$ python -q
>>> import numpy as np
>>> import numpy.linalg as la
>>> np.set_printoptions(precision=2, suppress=True, linewidth=160)
>>> W0 = np.loadtxt("out4.csv", delimiter=",")
>>> W0
array([[-2.,  1.,  0.],
       [ 0., -2.,  1.],
       [ 0.,  0., -2.]])
>>> def softmax(z):
...     e = np.exp(z - z.max(axis=-1, keepdims=True))
...     return e / e.sum(axis=-1, keepdims=True)
... 
>>> softmax(W0[2])
array([0.47, 0.47, 0.06])
>>> np.round(softmax(10 * W0[2]), 2) + 0
array([0.5, 0.5, 0. ])
>>> att = W0 @ W0.T / np.sqrt(3)
>>> softmax(att + np.triu(np.full(att.shape, -np.inf), 1))
array([[1.  , 0.  , 0.  ],
       [0.02, 0.98, 0.  ],
       [0.09, 0.03, 0.88]])
>>> rng = np.random.default_rng(23)
>>> idx = rng.permutation(3)
>>> idx
array([2, 1, 0])
>>> other = W0[idx][:, idx]
>>> np.trace(other)
np.float64(-6.0)
>>> np.round(la.det(other), 2), np.round(la.det(W0[idx]), 2)
(np.float64(-8.0), np.float64(8.0))
>>> np.allclose(W0 @ W0.T, W0.T @ W0)
False
>>> W0 @ W0
array([[ 4., -4.,  1.],
       [ 0.,  4., -4.],
       [ 0.,  0.,  4.]])
>>> round(float(la.det(W0)), 2)
-8.0
>>> la.matrix_power(W0, 4)
array([[ 16., -32.,  24.],
       [  0.,  16., -32.],
       [  0.,   0.,  16.]])
>>> la.determinant(W0)
Traceback (most recent call last):
  File "<python-input-20>", line 1, in <module>
    la.determinant(W0)
    ^^^^^^^^^^^^^^
AttributeError: module 'numpy.linalg' has no attribute 'determinant'
>>> (W0 + W0.T) / 2
array([[-2. ,  0.5,  0. ],
       [ 0.5, -2. ,  0.5],
       [ 0. ,  0.5, -2. ]])
>>> W0.inv()
Traceback (most recent call last):
  File "<python-input-22>", line 1, in <module>
    W0.inv()
    ^^^^^^
AttributeError: 'numpy.ndarray' object has no attribute 'inv'
>>> np.sort(np.abs(la.eigvals(W0)))
array([2., 2., 2.])
>>> cov = W0.T @ W0
>>> la.svd(W0, compute_uv=False) ** 2
array([7.63, 4.52, 1.86])
>>> np.allclose(cov, cov.T)
True
>>> np.trace(cov), (W0 ** 2).sum()
(np.float64(14.0), np.float64(14.0))
>>> la.matrix_rank(cov)
np.int64(3)
>>> la.eigvalsh(cov)[::-1]
array([7.63, 4.52, 1.86])
